$ python -q
>>> import numpy as np
>>> import numpy.linalg as la
>>> np.set_printoptions(precision=2, suppress=True, linewidth=160)
>>> def rnd(a):
...     return np.round(a, 2) + 0
... 
>>> mat = np.loadtxt("dump.csv", delimiter=",")
>>> rnd(mat)
array([[ -3.23,  -4.38,  -0.74,  -4.32,  -5.56,  -5.82,  -3.09,  -2.65,  -2.75,  -3.25,  -5.39,  -0.32,   1.98,  -0.24],
       [ -2.52,  -0.43,  -4.84,  -2.08,  -1.51,   2.33,   0.77,  -3.84,  -2.4 ,   3.01,  -2.28,  -3.37,   1.93,  -1.85],
       [  2.3 ,   1.17,  -2.97,   2.98,  -0.05,   1.92,  -0.46,  -1.44,   0.23,   0.17,   0.94,   2.54,   4.81,   4.44],
       [  3.79,   3.78,  -1.26,   3.79,   4.81,   5.07,   0.21,   1.17,   2.17,   4.45,   6.03,   5.61,   9.  ,   4.58],
       [  1.91,   1.23,  -3.66,   2.59,  -0.15,   2.51,  -0.16,  -1.98,  -0.3 ,   0.62,   0.68,   1.68,   4.7 ,   3.75],
       [  0.49,   0.12,   1.94,   1.02,   1.89,  -1.05,  -0.84,   2.1 ,   3.63,   2.55,   1.89,   4.1 ,   3.07,   2.86],
       [  5.37,   3.82,   3.4 ,   7.26,   6.66,   2.26,   0.17,   5.39,   8.29,   4.28,   7.48,   9.04,   4.86,   8.1 ],
       [ -2.93,  -1.45,  -2.69,  -1.38,  -1.94,  -0.25,   0.67,  -2.38,   0.18,   2.31,  -3.3 ,  -3.09,  -1.91,  -1.05],
       [  5.05,   5.99,   3.6 ,   6.16,  10.8 ,   6.2 ,   1.48,   6.51,   8.61,   9.66,  11.24,   9.38,   8.22,   5.68],
       [ -3.11,  -1.81,  -3.33,  -1.45,  -2.87,  -0.54,   0.61,  -3.07,  -0.41,   1.5 ,  -4.22,  -3.77,  -2.49,  -1.06],
       [  0.41,  -1.61,  -1.41,   0.53,  -3.01,  -2.6 ,  -2.05,  -1.62,  -0.49,  -2.63,  -2.17,   2.05,   2.98,   3.59],
       [  8.24,   9.24,   3.8 ,  10.35,  14.92,  10.12,   2.89,   8.47,  11.58,  12.35,  15.7 ,  12.04,   9.8 ,   8.47],
       [  3.21,   3.55,   2.36,   4.64,   6.7 ,   3.34,   0.87,   4.31,   6.74,   6.45,   6.79,   6.49,   4.77,   4.77],
       [ -6.25,  -7.51,  -7.26,  -5.36, -13.48,  -7.22,  -2.21,  -9.32,  -7.42,  -8.29, -14.33,  -9.02,  -6.15,  -2.15],
       [  2.  ,   0.54,   1.46,   0.9 ,   1.72,  -0.74,  -2.19,   1.64,   1.54,   0.9 ,   3.08,   6.36,   8.08,   4.09],
       [ -5.61,  -4.67,  -4.41,  -4.28,  -7.23,  -3.81,  -0.4 ,  -5.46,  -3.14,  -1.67,  -8.88,  -6.77,  -4.98,  -2.89],
       [  0.59,   3.01,   1.57,   1.74,   6.63,   4.06,   1.67,   3.34,   5.49,   8.81,   5.73,   3.54,   3.82,   1.07],
       [ -4.34,  -5.65,  -4.81,  -5.53,  -9.59,  -5.78,  -3.19,  -6.69,  -6.88,  -6.13,  -9.28,  -4.09,   1.03,  -1.34],
       [  1.96,   0.19,  -1.8 ,   3.22,  -0.97,  -0.17,  -0.79,  -0.86,   1.4 ,  -1.  ,  -0.24,   2.59,   2.39,   5.01],
       [ -0.54,   0.26,  -1.44,   0.07,   0.67,   1.12,   0.11,  -0.64,   0.97,   3.02,   0.37,   0.76,   2.75,   0.96],
       [ -1.99,  -2.79,  -2.03,  -2.33,  -4.22,  -3.19,  -1.96,  -2.81,  -2.15,  -2.01,  -4.04,  -0.45,   2.06,   0.63],
       [ -0.54,   2.22,  -0.06,   0.72,   4.84,   3.9 ,   1.84,   1.6 ,   3.85,   8.04,   3.66,   1.25,   2.53,  -0.12],
       [ -2.75,  -1.98,  -3.55,  -2.34,  -3.36,  -0.81,  -0.41,  -3.55,  -2.14,   0.39,  -3.95,  -2.72,   0.61,  -0.93],
       [ -1.61,   0.05,  -3.5 ,  -0.28,  -0.43,   2.08,   1.08,  -2.34,  -0.01,   3.35,  -1.34,  -2.16,   0.48,  -0.36],
       [  4.24,   4.06,   1.01,   5.84,   6.28,   4.27,   0.94,   3.47,   6.07,   5.49,   6.8 ,   6.52,   5.39,   5.9 ],
       [ -1.56,  -2.02,  -3.75,   0.24,  -4.26,  -1.51,  -0.21,  -3.5 ,  -0.7 ,  -1.46,  -4.8 ,  -2.59,  -2.16,   1.45],
       [ -8.79,  -5.06,  -3.3 ,  -8.19,  -5.6 ,  -3.3 ,   0.39,  -4.84,  -3.24,   2.64,  -8.54,  -8.72,  -5.2 ,  -7.58],
       [ -2.59,  -3.63,   2.85,  -1.61,  -2.64,  -6.5 ,  -1.93,   1.06,   3.03,  -0.85,  -3.51,   1.33,  -2.45,   1.32],
       [  3.34,   5.19,   7.45,   4.37,  12.5 ,   4.05,   1.37,   9.3 ,  11.33,  12.02,  11.99,  10.28,   6.62,   4.  ],
       [  7.71,   5.54,   1.81,   8.19,   7.69,   4.88,  -0.4 ,   4.69,   6.17,   3.86,   9.97,  11.26,  10.86,   9.6 ],
       [ -0.25,  -1.07,  -2.37,  -0.16,  -2.31,  -0.93,  -1.26,  -2.16,  -1.07,  -0.85,  -1.84,   0.77,   3.22,   2.1 ],
       [  5.32,   5.44,   0.27,   6.41,   7.75,   6.49,   1.2 ,   3.46,   5.55,   6.63,   8.74,   7.43,   8.24,   6.21],
       [ -0.03,   0.71,   0.63,   1.66,   2.31,   0.68,   0.64,   1.5 ,   4.18,   4.21,   1.53,   1.93,   0.55,   2.01],
       [  4.05,   3.84,   1.82,   5.66,   6.46,   3.64,   0.81,   4.04,   6.65,   5.63,   6.87,   6.86,   5.03,   5.85],
       [ -0.49,   1.74,   0.13,   1.06,   4.07,   2.95,   1.62,   1.57,   4.13,   7.01,   2.9 ,   1.22,   1.45,   0.45],
       [  2.62,   4.06,   2.88,   3.78,   8.21,   4.32,   1.33,   4.96,   7.11,   8.66,   7.95,   6.44,   5.48,   3.45],
       [ -2.68,  -3.84,   2.28,  -1.44,  -3.33,  -6.61,  -1.84,   0.52,   2.76,  -1.41,  -4.25,   0.67,  -3.27,   1.4 ],
       [ -2.69,  -3.28,   1.41,  -2.27,  -2.78,  -5.19,  -1.83,  -0.07,   1.35,  -0.57,  -3.43,   0.64,  -0.76,   0.55],
       [  1.79,   0.86,  -0.25,   2.26,   1.26,   0.51,  -0.78,   0.63,   2.11,   1.36,   1.93,   3.97,   4.58,   4.04],
       [ -3.13,  -1.29,  -3.24,  -3.11,  -1.75,   0.5 ,   0.05,  -3.01,  -1.99,   2.62,  -2.56,  -2.64,   1.86,  -2.16],
       [  1.74,   2.72,   1.43,   4.07,   5.36,   2.93,   1.57,   3.27,   6.6 ,   6.46,   4.63,   3.81,   1.33,   3.49],
       [  0.67,   0.2 ,  -1.99,   2.43,  -0.47,   0.53,   0.17,  -0.93,   1.83,   0.92,  -0.58,   0.83,   0.55,   3.26],
       [ -3.79,  -2.64,  -2.77,  -2.85,  -3.58,  -1.81,  -0.14,  -3.14,  -1.2 ,   0.84,  -4.82,  -3.6 ,  -1.75,  -1.72],
       [ -1.56,  -1.13,   4.66,  -0.49,   2.27,  -3.4 ,  -0.67,   3.83,   5.9 ,   3.99,   1.1 ,   3.51,  -0.43,   1.18]])
>>> def softmax(z):
...     e = np.exp(z - z.max(axis=-1, keepdims=True))
...     return e / e.sum(axis=-1, keepdims=True)
... 
>>> rnd(softmax(10 * mat[6]))
array([0., 0., 0., 0., 0., 0., 0., 0., 0., 0., 0., 1., 0., 0.])
>>> rnd(softmax(mat[6]))
array([0.01, 0.  , 0.  , 0.07, 0.04, 0.  , 0.  , 0.01, 0.19, 0.  , 0.09, 0.41, 0.01, 0.16])
>>> scores = mat @ mat.T / np.sqrt(14)
>>> softmax(scores).round(6).argmax(axis=1)
array([13, 13, 11, 11, 11, 11, 11, 13, 11, 13, 13, 11, 11, 13, 11, 13, 11, 13, 29, 11, 13, 11, 13, 26, 11, 13, 13, 13, 11, 11, 13, 11, 11, 11, 11, 11, 13, 13,
       11, 13, 11, 11, 13, 28])
>>> rnd(softmax(scores)[6] @ mat)
array([ 8.24,  9.24,  3.8 , 10.35, 14.92, 10.12,  2.89,  8.47, 11.58, 12.35, 15.7 , 12.04,  9.8 ,  8.47])
